$ python3 -q
>>> import numpy as np
>>> from numpy import linalg as LA
>>> np.set_printoptions(precision=3, suppress=True, linewidth=100, sign=" ")
>>> def rd(a):
...     return np.round(a, 3) + 0
... 
>>> J = np.loadtxt("dump.csv", delimiter=",")
>>> J
array([[ 0.4  ,  0.4  ,  0.2  ],
       [ 0.333,  0.5  ,  0.167],
       [ 0.25 ,  0.25 ,  0.5  ]])
>>> rng = np.random.default_rng(3146)
>>> labels = rng.permutation(3)
>>> print(labels)
[ 2  0  1]
>>> other = J[labels][:, labels]
>>> rd(LA.det(other)), rd(LA.det(J[labels]))
(np.float64(0.025), np.float64(0.025))
>>> print(np.diag(other))
[ 0.5  0.4  0.5]
>>> other = LA.inv(J)
>>> (np.abs(other) > 1e-9).astype(int)
array([[ 1,  1,  1],
       [ 1,  1,  1],
       [ 1,  0,  1]])
>>> print(rd(J @ other))
[[ 1.  0.  0.]
 [ 0.  1.  0.]
 [ 0.  0.  1.]]
>>> rd(LA.inv(other))
array([[ 0.4  ,  0.4  ,  0.2  ],
       [ 0.333,  0.5  ,  0.167],
       [ 0.25 ,  0.25 ,  0.5  ]])
>>> np.allclose(other, J.T)
False
>>> X = np.loadtxt("layer2.csv", delimiter=",")
>>> print(X)
[[-2.  0.  0.  0.]
 [ 0. -2. -3. -3.]
 [ 0. -3. -2. -3.]
 [ 0. -3. -3. -2.]]
>>> print(X.sum(axis=0))
[-2. -8. -8. -8.]
>>> X[:, 4]
Traceback (most recent call last):
  File "<python-input-20>", line 1, in <module>
    X[:, 4]
    ~^^^^^^
IndexError: index 4 is out of bounds for axis 1 with size 4
>>> print(np.diff(X, axis=0))
[[ 2. -2. -3. -3.]
 [ 0. -1.  1.  0.]
 [ 0.  0. -1.  1.]]
>>> print(X.mean(axis=0))
[-0.5 -2.  -2.  -2. ]
>>> np.count_nonzero(X)
np.int64(10)
>>> (X != 0).astype(int)
array([[ 1,  0,  0,  0],
       [ 0,  1,  1,  1],
       [ 0,  1,  1,  1],
       [ 0,  1,  1,  1]])
>>> X @ X
array([[  4.,   0.,   0.,   0.],
       [  0.,  22.,  21.,  21.],
       [  0.,  21.,  22.,  21.],
       [  0.,  21.,  21.,  22.]])
>>> print(rd(np.sort(LA.eigvals(X).real)))
[-8. -2.  1.  1.]
>>> np.flatnonzero(LA.matrix_power((X != 0) + (X.T != 0) + np.eye(4), 4)[0])
array([ 0])
>>> (LA.matrix_power((X != 0) + (X.T != 0) + np.eye(4), 4) > 0).astype(int)
array([[ 1,  0,  0,  0],
       [ 0,  1,  1,  1],
       [ 0,  1,  1,  1],
       [ 0,  1,  1,  1]])
>>> vals, vecs = LA.eigh(X)
>>> print(rd(LA.eigvalsh(X + 3 * np.eye(4))))
[-5.  1.  4.  4.]
>>> (vals > 1e-8).sum(), (vals < -1e-8).sum()
(np.int64(2), np.int64(2))
>>> vals, vecs = LA.eig(X)
>>> rd(np.sort(LA.eigvals(LA.inv(X))))
array([-0.5  , -0.125,  1.   ,  1.   ])
>>> print(rd(np.sort(LA.eigvals(X @ X))))
[  1.   1.   4.  64.]
>>> rd(X @ vecs[:, 0] - vals[0] * vecs[:, 0])
array([ 0.,  0.,  0.,  0.])
>>> A = np.load("m.npy")
>>> print(A)
[[ 16  10  13]
 [ 10  18  11]
 [ 13  11   4]]
>>> np.allclose(A @ A.T, A.T @ A)
True
>>> rd(LA.det(A))
np.float64(-1366.0)
>>> print((A + A.T) / 2)
[[ 16.  10.  13.]
 [ 10.  18.  11.]
 [ 13.  11.   4.]]
>>> A @ A
array([[ 525,  483,  370],
       [ 483,  545,  372],
       [ 370,  372,  306]])
>>> (A - A.T) / 2
array([[ 0.,  0.,  0.],
       [ 0.,  0.,  0.],
       [ 0.,  0.,  0.]])
>>> np.allclose(A, A.T)
True
>>> Q, vecs = LA.qr(J[:, :1])[0], LA.qr(J[:, 1:])[0]
>>> sigma = LA.svd(Q.T @ vecs, compute_uv=False)
>>> rd(LA.norm(Q @ Q.T - vecs @ vecs.T, 2))
np.float64(1.0)
>>> vals, vecs = LA.eig(A)
>>> rd(np.sort(LA.eigvals(A.T)))
array([-5.241,  7.239, 36.002])
>>> rd(np.sort(LA.eigvals(A @ A)))
array([   27.469,    52.409,  1296.121])
>>> print(rd(A @ vecs[:, 0] - vals[0] * vecs[:, 0]))
[ 0.  0.  0.]
>>> m1 = np.array([[-2.95, 2.0, 2.0, -3.0],
...     [-2.0, -1.95, 3.0, -2.0],
...     [-1.0, -1.0, 1.05, 0.0],
...     [-3.0, 2.0, 2.0, -2.95]])
>>> other = np.array([[2, 0], [1, 1]])
>>> C = np.kron(other, m1)
>>> C
array([[-5.9 ,  4.  ,  4.  , -6.  , -0.  ,  0.  ,  0.  , -0.  ],
       [-4.  , -3.9 ,  6.  , -4.  , -0.  , -0.  ,  0.  , -0.  ],
       [-2.  , -2.  ,  2.1 ,  0.  , -0.  , -0.  ,  0.  ,  0.  ],
       [-6.  ,  4.  ,  4.  , -5.9 , -0.  ,  0.  ,  0.  , -0.  ],
       [-2.95,  2.  ,  2.  , -3.  , -2.95,  2.  ,  2.  , -3.  ],
       [-2.  , -1.95,  3.  , -2.  , -2.  , -1.95,  3.  , -2.  ],
       [-1.  , -1.  ,  1.05,  0.  , -1.  , -1.  ,  1.05,  0.  ],
       [-3.  ,  2.  ,  2.  , -2.95, -3.  ,  2.  ,  2.  , -2.95]])
>>> rd(LA.norm(C, 2)), rd(LA.norm(other, 2) * LA.norm(m1, 2))
(np.float64(18.013), np.float64(18.013))
>>> E = np.load("out12.npy")
>>> E
array([[ 1., -1., -1.,  2.],
       [ 0.,  3., -2.,  2.],
       [-2., -1., -2.,  6.],
       [-2., -1., -7., 11.]])
>>> other = np.array([[2, -2, -1], [0, -2, 0], [1, -1, -2], [1, 2, 1]])
>>> E @ other
array([[  3.,   5.,   3.],
       [  0.,   0.,   6.],
       [  0.,  20.,  12.],
       [  0.,  35.,  27.]])
>>> other @ E
Traceback (most recent call last):
  File "<python-input-60>", line 1, in <module>
    other @ E
    ~~~~~~^~~
ValueError: matmul: Input operand 1 has a mismatch in its core dimension 0, with gufunc signature (n?,k),(k,m?)->(n?,m?) (size 4 is different from 3)
>>> print(np.einsum("ij->j", E))
[ -3.   0. -12.  21.]
>>> other.T @ E.T
array([[  3.,   0.,   0.,   0.],
       [  5.,   0.,  20.,  35.],
       [  3.,   6.,  12.,  27.]])
>>> LA.matrix_rank(np.vstack([E, other.T]))
np.int64(4)
>>> LA.matrix_rank(E @ other)
np.int64(3)
